% ipython --no-banner

In [1]: import numpy as np

In [2]: np.set_printoptions(precision=1, suppress=True, linewidth=120)

In [3]: def rd(a):
   ...:     return np.round(a, 1) + 0
   ...: 

In [4]: M = np.loadtxt("out18.csv", delimiter=",")

In [5]: M
Out[5]: 
array([[-3., -3.,  0.,  0.,  0.,  0.,  0.,  0.,  0.],
       [-3.,  3., -3.,  0.,  0.,  0.,  0.,  0.,  0.],
       [ 0., -3., -1., -3.,  0.,  0.,  0.,  0.,  0.],
       [ 0.,  0., -3.,  3., -3.,  0.,  0.,  0.,  0.],
       [ 0.,  0.,  0., -3.,  0., -3.,  0.,  0.,  0.],
       [ 0.,  0.,  0.,  0., -3., -3., -3.,  0.,  0.],
       [ 0.,  0.,  0.,  0.,  0., -3.,  3., -3.,  0.],
       [ 0.,  0.,  0.,  0.,  0.,  0., -3., -1., -3.],
       [ 0.,  0.,  0.,  0.,  0.,  0.,  0., -3.,  2.]])

In [6]: # symmetric

In [7]: f = np.array([1, 5, 0, 4, 2, 2, 1, 3, 3])

In [8]: other = M + np.outer(f, np.eye(9)[2])

In [9]: np.linalg.matrix_rank(other - M)
Out[9]: np.int64(1)

In [10]: x = np.array([1, 0, 1, 1, 3, -2, 3, -2, 2])

In [11]: target = M @ x

In [12]: target
Out[12]: array([ -3.,  -6.,  -4.,  -9.,   3., -12.,  21., -13.,  10.])

In [13]: rd(np.linalg.solve(M, target))
Out[13]: array([ 1.,  0.,  1.,  1.,  3., -2.,  3., -2.,  2.])

In [14]: rd(np.linalg.solve(M, 5 * target))
Out[14]: array([  5.,   0.,   5.,   5.,  15., -10.,  15., -10.,  10.])

In [15]: rd(np.linalg.solve(M.T, M[6]))
Out[15]: array([0., 0., 0., 0., 0., 0., 1., 0., 0.])

In [16]: E = np.loadtxt("sample16.csv", delimiter=",")

In [17]: E
Out[17]: 
array([[19.,  6.,  2.,  0.],
       [ 0.,  0.,  0., 17.],
       [ 0.,  0.,  0.,  7.],
       [ 0.,  0.,  0., 12.],
       [28.,  9.,  3.,  0.],
       [ 0.,  0.,  0., 12.],
       [ 0.,  0.,  0., 12.],
       [ 0.,  0.,  0.,  7.],
       [10.,  3.,  1.,  0.],
       [28.,  9.,  3.,  0.],
       [28.,  9.,  3.,  0.],
       [ 1.,  0.,  0.,  2.],
       [10.,  3.,  1.,  0.],
       [ 1.,  0.,  0.,  2.]])

In [18]: # row 5 repeats row 3

In [19]: rk = np.linalg.matrix_rank(E)

In [20]: rk
Out[20]: np.int64(3)

In [21]: N = np.linalg.svd(E)[2][rk:].T

In [22]: rd(N @ N.T)
Out[22]: 
array([[ 0. ,  0. ,  0. ,  0. ],
       [ 0. ,  0.1, -0.3,  0. ],
       [ 0. , -0.3,  0.9,  0. ],
       [ 0. ,  0. ,  0. ,  0. ]])

In [23]: rd(N[:, 0] / N[np.abs(N[:, 0]).round(6).argmax(), 0])
Out[23]: array([ 0. , -0.3,  1. ,  0. ])

In [24]: Ac = E - E.mean(axis=0)

In [25]: U, sig, Vt = np.linalg.svd(Ac, full_matrices=False)

In [26]: rd(sig)
Out[26]: array([47.5, 14.9,  0.2,  0. ])

In [27]: (np.sign(U[:, 0]) == np.sign(U[0, 0])).astype(int)
Out[27]: array([1, 0, 0, 0, 1, 0, 0, 0, 1, 1, 1, 0, 1, 0])

In [28]: np.searchsorted(np.cumsum(sig ** 2) / (sig ** 2).sum(), 0.9) + 1
Out[28]: np.int64(1)

In [29]: rd(Ac.mean(axis=0))
Out[29]: array([0., 0., 0., 0.])

In [30]: lab = E[:, 3] > np.median(E[:, 3])

In [31]: f = E[lab].mean(axis=0) - E[~lab].mean(axis=0)

In [32]: ((E - E.mean(axis=0)) @ f > 0).astype(int)
Out[32]: array([0, 1, 1, 1, 0, 1, 1, 1, 0, 0, 0, 1, 0, 1])

In [33]: lab.astype(int)
Out[33]: array([0, 1, 1, 1, 0, 1, 1, 1, 0, 0, 0, 0, 0, 0])

In [34]: rd((((E - E.mean(axis=0)) @ f > 0) == lab).mean())
Out[34]: np.float64(0.9)

In [35]: U, sig, Vt = np.linalg.svd(E)

In [36]: rd(sig)
Out[36]: array([57. , 28.8,  0.5,  0. ])

In [37]: other = U[:, :3] @ np.diag(sig[:3]) @ Vt[:3]

In [38]: rd(np.linalg.norm(E - other) / np.linalg.norm(E))
Out[38]: np.float64(0.0)

In [39]: rd(np.abs(E - other).max())
Out[39]: np.float64(0.0)

In [40]: W0 = np.loadtxt("data.csv", delimiter=",")

In [41]: W0
Out[41]: 
array([[2., 0., 5., 0., 0., 0., 0., 0., 0., 0., 0., 5., 0., 4., 3., 1.],
       [4., 4., 3., 0., 0., 0., 0., 0., 0., 0., 1., 4., 0., 5., 2., 2.],
       [0., 0., 3., 0., 0., 0., 0., 0., 0., 0., 2., 3., 0., 3., 4., 3.],
       [0., 0., 0., 1., 2., 3., 2., 4., 0., 4., 0., 0., 2., 0., 0., 0.],
       [0., 0., 0., 1., 4., 0., 4., 4., 5., 2., 0., 0., 4., 0., 0., 0.],
       [0., 0., 0., 0., 2., 0., 0., 0., 5., 3., 0., 0., 2., 0., 0., 0.],
       [0., 0., 0., 1., 1., 1., 0., 0., 5., 3., 0., 0., 2., 0., 0., 0.],
       [0., 0., 0., 1., 4., 0., 5., 5., 5., 2., 0., 0., 0., 0., 0., 0.],
       [0., 0., 0., 3., 3., 0., 5., 4., 2., 2., 0., 0., 0., 0., 0., 0.],
       [0., 0., 0., 0., 5., 2., 3., 0., 1., 4., 0., 0., 3., 0., 0., 0.],
       [3., 0., 0., 0., 0., 0., 0., 0., 0., 0., 3., 2., 0., 5., 0., 3.],
       [1., 0., 4., 0., 0., 0., 0., 0., 0., 0., 1., 0., 0., 0., 3., 1.],
       [0., 0., 0., 3., 2., 1., 2., 0., 1., 5., 0., 0., 1., 0., 0., 0.],
       [5., 0., 1., 0., 0., 0., 0., 0., 0., 0., 3., 3., 0., 1., 0., 0.],
       [1., 0., 2., 0., 0., 0., 0., 0., 0., 0., 3., 0., 0., 2., 4., 5.],
       [0., 1., 5., 0., 0., 0., 0., 0., 0., 0., 3., 3., 0., 4., 1., 0.]])

In [42]: # 2 groups of indices that never mix

In [43]: np.allclose(W0, W0.T)
Out[43]: False

In [44]: np.trace(W0)
Out[44]: np.float64(34.0)

In [45]: rd(np.abs(np.linalg.eigvals(W0)).max())
Out[45]: np.float64(18.3)

In [46]: np.linalg.determinant(W0)
Traceback (most recent call last):
  Cell In[46], line 1
    np.linalg.determinant(W0)
AttributeError: module 'numpy.linalg' has no attribute 'determinant'
